$ python3 -q
>>> import numpy as np
>>> np.set_printoptions(precision=3, suppress=True, linewidth=140)
>>> X = np.load("run17.npy")
>>> X
array([[0, 0, 0, 0, 0, 0, 0, 1, 0],
       [0, 1, 0, 0, 0, 0, 0, 0, 0],
       [0, 0, 0, 0, 0, 1, 0, 0, 0],
       [0, 0, 1, 0, 0, 0, 0, 0, 0],
       [0, 0, 0, 0, 0, 0, 0, 0, 1],
       [0, 0, 0, 1, 0, 0, 0, 0, 0],
       [0, 0, 0, 0, 1, 0, 0, 0, 0],
       [1, 0, 0, 0, 0, 0, 0, 0, 0],
       [0, 0, 0, 0, 0, 0, 1, 0, 0]])
>>> rng = np.random.default_rng(3398)
>>> M2 = X + rng.integers(-2, 3, (9, 1)) @ rng.integers(-2, 3, (1, 9))
>>> print(M2)
[[ 0  0  0  0  0  0  0  1  0]
 [ 4  5 -2 -4  4 -4 -4 -4  2]
 [-4 -4  2  4 -4  5  4  4 -2]
 [-2 -2  2  2 -2  2  2  2 -1]
 [-4 -4  2  4 -4  4  4  4 -1]
 [-4 -4  2  5 -4  4  4  4 -2]
 [-4 -4  2  4 -3  4  4  4 -2]
 [ 1  0  0  0  0  0  0  0  0]
 [ 4  4 -2 -4  4 -4 -3 -4  2]]
>>> np.abs(M2 - X).sum(axis=1)
array([ 0, 32, 32, 16, 32, 32, 32,  0, 32])
>>> print(M2 - X)
[[ 0  0  0  0  0  0  0  0  0]
 [ 4  4 -2 -4  4 -4 -4 -4  2]
 [-4 -4  2  4 -4  4  4  4 -2]
 [-2 -2  1  2 -2  2  2  2 -1]
 [-4 -4  2  4 -4  4  4  4 -2]
 [-4 -4  2  4 -4  4  4  4 -2]
 [-4 -4  2  4 -4  4  4  4 -2]
 [ 0  0  0  0  0  0  0  0  0]
 [ 4  4 -2 -4  4 -4 -4 -4  2]]
>>> print((M2 + M2.T) / 2)
[[ 0.   2.  -2.  -1.  -2.  -2.  -2.   1.   2. ]
 [ 2.   5.  -3.  -3.   0.  -4.  -4.  -2.   3. ]
 [-2.  -3.   2.   3.  -1.   3.5  3.   2.  -2. ]
 [-1.  -3.   3.   2.   1.   3.5  3.   1.  -2.5]
 [-2.   0.  -1.   1.  -4.   0.   0.5  2.   1.5]
 [-2.  -4.   3.5  3.5  0.   4.   4.   2.  -3. ]
 [-2.  -4.   3.   3.   0.5  4.   4.   2.  -2.5]
 [ 1.  -2.   2.   1.   2.   2.   2.   0.  -2. ]
 [ 2.   3.  -2.  -2.5  1.5 -3.  -2.5 -2.   2. ]]
>>> round(np.linalg.det(M2), 3)
np.float64(-4.0)
>>> M2 @ M2
array([[  1,   0,   0,   0,   0,   0,   0,   0,   0],
       [ 56,  65, -34, -64,  56, -62, -58, -56,  34],
       [-56, -64,  34,  65, -56,  62,  58,  56, -34],
       [-30, -34,  18,  34, -30,  34,  31,  30, -18],
       [-48, -56,  30,  56, -48,  54,  51,  48, -30],
       [-54, -62,  34,  62, -54,  60,  56,  54, -33],
       [-56, -64,  34,  64, -56,  62,  58,  56, -33],
       [  0,   0,   0,   0,   0,   0,   0,   1,   0],
       [ 48,  56, -30, -56,  49, -54, -50, -48,  30]])
>>> np.round(np.abs(np.linalg.eigvals(M2)).max(), 3)
np.float64(15.201)
>>> np.linalg.matrix_power(X, 2)
array([[1, 0, 0, 0, 0, 0, 0, 0, 0],
       [0, 1, 0, 0, 0, 0, 0, 0, 0],
       [0, 0, 0, 1, 0, 0, 0, 0, 0],
       [0, 0, 0, 0, 0, 1, 0, 0, 0],
       [0, 0, 0, 0, 0, 0, 1, 0, 0],
       [0, 0, 1, 0, 0, 0, 0, 0, 0],
       [0, 0, 0, 0, 0, 0, 0, 0, 1],
       [0, 0, 0, 0, 0, 0, 0, 1, 0],
       [0, 0, 0, 0, 1, 0, 0, 0, 0]])
>>> X @ np.ones(9)
array([1., 1., 1., 1., 1., 1., 1., 1., 1.])
>>> print(np.sort(np.abs(np.linalg.eigvals(X)))[::-1])
[1. 1. 1. 1. 1. 1. 1. 1. 1.]
>>> p = np.eye(9)[3]
>>> for _ in range(3):
...     p = p @ X
...     print(p.round(3))
... 
[0. 0. 1. 0. 0. 0. 0. 0. 0.]
[0. 0. 0. 0. 0. 1. 0. 0. 0.]
[0. 0. 0. 1. 0. 0. 0. 0. 0.]
>>> W1 = np.array([[1, -1, 2],
...     [1, 0, 0],
...     [2, -1, -1],
...     [2, 2, 0],
...     [0, 1, -1],
...     [-2, 1, 1],
...     [0, 1, -1],
...     [-2, -2, -1],
...     [0, 1, -1]])
>>> b = np.array([3, 3, 3])
>>> H = np.maximum(X @ W1 + b, 0)
>>> np.linalg.matrix_rank(H)
np.int64(3)
>>> print((H > 0).mean(axis=0))
[1. 1. 1.]
>>> (H > 0).astype(int)
array([[1, 1, 1],
       [1, 1, 1],
       [1, 1, 1],
       [1, 1, 1],
       [1, 1, 1],
       [1, 1, 1],
       [1, 1, 1],
       [1, 1, 1],
       [1, 1, 1]])
>>> basis = np.array([[5, 9, 1], [3, 5, 8], [8, 2, 9]])
>>> print((H @ basis).round(6).argmax(axis=1))
[2 1 2 1 2 1 2 0 2]
>>> print(W1 @ basis)
[[ 18   8  11]
 [  5   9   1]
 [ -1  11 -15]
 [ 16  28  18]
 [ -5   3  -1]
 [  1 -11  15]
 [ -5   3  -1]
 [-24 -30 -27]
 [ -5   3  -1]]
>>> H @ basis
array([[24, 18, 27],
       [53, 57, 55],
       [49, 37, 69],
       [47, 59, 39],
       [43, 51, 53],
       [64, 76, 72],
       [43, 51, 53],
       [66, 56, 65],
       [43, 51, 53]])
>>> E = np.loadtxt("arr.csv", delimiter=",")
>>> E
array([[-1., -1., -1., -1., -1., -1., -1., -1.],
       [-1., -2., -2., -2., -2., -2., -2., -2.],
       [-1., -2., -3., -3., -3., -3., -3., -3.],
       [-1., -2., -3., -4., -4., -4., -4., -4.],
       [-1., -2., -3., -4., -5., -5., -5., -5.],
       [-1., -2., -3., -4., -5., -6., -6., -6.],
       [-1., -2., -3., -4., -5., -6., -7., -7.],
       [-1., -2., -3., -4., -5., -6., -7., -8.]])
>>> M2 = E[0, 0] * E[1:] - np.outer(E[1:, 0], E[0])
>>> M2
array([[0., 1., 1., 1., 1., 1., 1., 1.],
       [0., 1., 2., 2., 2., 2., 2., 2.],
       [0., 1., 2., 3., 3., 3., 3., 3.],
       [0., 1., 2., 3., 4., 4., 4., 4.],
       [0., 1., 2., 3., 4., 5., 5., 5.],
       [0., 1., 2., 3., 4., 5., 6., 6.],
       [0., 1., 2., 3., 4., 5., 6., 7.]])
>>> np.linalg.matrix_rank(M2), np.linalg.matrix_rank(E)
(np.int64(7), np.int64(8))
>>> T = np.stack([E, -3 * E, E[::-1]])
>>> np.linalg.matrix_rank(T)
array([8, 8, 8])
>>> print(np.einsum("bij,cij->bc", T, T))
[[  876. -2628.   620.]
 [-2628.  7884. -1860.]
 [  620. -1860.   876.]]
>>> m1 = np.load("sample2.npy")
>>> print(m1)
[[ -3   4  -4  -7   8  -8]
 [  1  -7   1   7   5  -6]
 [  5  -8  -9   6   6  -9]
 [  8   1   0   3  -9   1]
 [ -1 -10  -2   7  18 -20]]
>>> Uu, sigma, VT = np.linalg.svd(m1)
>>> np.argmax(sigma[:-1] / (sigma[1:] + 1e-6)) + 1
np.int64(4)
>>> M2 = Uu[:, :4] @ np.diag(sigma[:4]) @ VT[:4]
>>> M2.round(3) + 0
array([[ -3.,   4.,  -4.,  -7.,   8.,  -8.],
       [  1.,  -7.,   1.,   7.,   5.,  -6.],
       [  5.,  -8.,  -9.,   6.,   6.,  -9.],
       [  8.,   1.,   0.,   3.,  -9.,   1.],
       [ -1., -10.,  -2.,   7.,  18., -20.]])
>>> np.linalg.matrix_rank(M2)
np.int64(4)
>>> round(np.linalg.norm(m1 - M2) / np.linalg.norm(m1), 3)
np.float64(0.0)
>>> rk = np.linalg.matrix_rank(m1)
>>> rk
np.int64(4)
>>> ns = np.linalg.svd(m1)[2][rk:].T
>>> np.round(m1 @ ns, 3) + 0
array([[0., 0.],
       [0., 0.],
       [0., 0.],
       [0., 0.],
       [0., 0.]])
>>> M2 = np.array([[1, 2], [-2, 0], [0, 1], [-4, -5], [2, 4], [4, 2]])
>>> np.einsum("ij->j", m1)
array([ 10, -20, -14,  16,  28, -42])
>>> np.linalg.matrix_rank(np.vstack([m1, M2.T]))
np.int64(6)
>>> np.vstack([m1, M2.T]).shape
(7, 6)
>>> M2.T @ m1.T
array([[  1, -27, -27, -20, -53],
       [ 41, -24, -23, -33,  -7]])
>>> print(np.linalg.matrix_rank(m1 @ M2))
2
>>> m1 @ M2
array([[  1,  41],
       [-27, -24],
       [-27, -23],
       [-20, -33],
       [-53,  -7]])
>>> ang = np.radians(45)
>>> r_ = np.eye(6)
>>> r_[0, 0] = r_[1, 1] = np.cos(ang)
>>> r_[0, 1], r_[1, 0] = -np.sin(ang), np.sin(ang)
>>> r_
array([[ 0.707, -0.707,  0.   ,  0.   ,  0.   ,  0.   ],
       [ 0.707,  0.707,  0.   ,  0.   ,  0.   ,  0.   ],
       [ 0.   ,  0.   ,  1.   ,  0.   ,  0.   ,  0.   ],
       [ 0.   ,  0.   ,  0.   ,  1.   ,  0.   ,  0.   ],
       [ 0.   ,  0.   ,  0.   ,  0.   ,  1.   ,  0.   ],
       [ 0.   ,  0.   ,  0.   ,  0.   ,  0.   ,  1.   ]])
>>> M2 = m1 @ r_.T
>>> M2
array([[ -4.95 ,   0.707,  -4.   ,  -7.   ,   8.   ,  -8.   ],
       [  5.657,  -4.243,   1.   ,   7.   ,   5.   ,  -6.   ],
       [  9.192,  -2.121,  -9.   ,   6.   ,   6.   ,  -9.   ],
       [  4.95 ,   6.364,   0.   ,   3.   ,  -9.   ,   1.   ],
       [  6.364,  -7.778,  -2.   ,   7.   ,  18.   , -20.   ]])
>>> np.round(np.linalg.det(r_), 3), np.round(np.trace(r_), 3)
(np.float64(1.0), np.float64(5.414))
>>> np.abs(M2 - m1).max(axis=0)
array([7.364, 5.879, 0.   , 0.   , 0.   , 0.   ])
>>> print(np.allclose(np.linalg.norm(m1, axis=1), np.linalg.norm(M2, axis=1)))
True
>>> ang = np.deg2rad(30)
>>> M = np.eye(6)
>>> M[np.ix_([0, 4], [0, 4])] = [[np.cos(ang), -np.sin(ang)], [np.sin(ang), np.cos(ang)]]
>>> M
array([[ 0.866,  0.   ,  0.   ,  0.   , -0.5  ,  0.   ],
       [ 0.   ,  1.   ,  0.   ,  0.   ,  0.   ,  0.   ],
       [ 0.   ,  0.   ,  1.   ,  0.   ,  0.   ,  0.   ],
       [ 0.   ,  0.   ,  0.   ,  1.   ,  0.   ,  0.   ],
       [ 0.5  ,  0.   ,  0.   ,  0.   ,  0.866,  0.   ],
       [ 0.   ,  0.   ,  0.   ,  0.   ,  0.   ,  1.   ]])
>>> W1 = np.array([[1, 3, 3, 0, 0],
...     [3, 2, 1, 0, 0],
...     [0, 1, 3, 1, 0],
...     [1, 0, 2, 2, 2],
...     [0, 3, 2, 1, 3],
...     [1, 2, 3, 1, 3]])
>>> b = np.array([0, 1, 2, 3, -2])
>>> H = np.maximum(M @ W1 + b, 0)
>>> H
array([[0.866, 2.098, 3.598, 2.5  , 0.   ],
       [3.   , 3.   , 3.   , 3.   , 0.   ],
       [0.   , 2.   , 5.   , 4.   , 0.   ],
       [1.   , 1.   , 4.   , 5.   , 0.   ],
       [0.5  , 5.098, 5.232, 3.866, 0.598],
       [1.   , 3.   , 5.   , 4.   , 1.   ]])
>>> basis = np.array([[5, 2, -3], [-2, 3, 2], [-1, -3, 4], [-4, -2, 4], [2, 0, -2]])
>>> (H @ basis).round(6).argmax(axis=1)
array([2, 2, 2, 2, 2, 2])
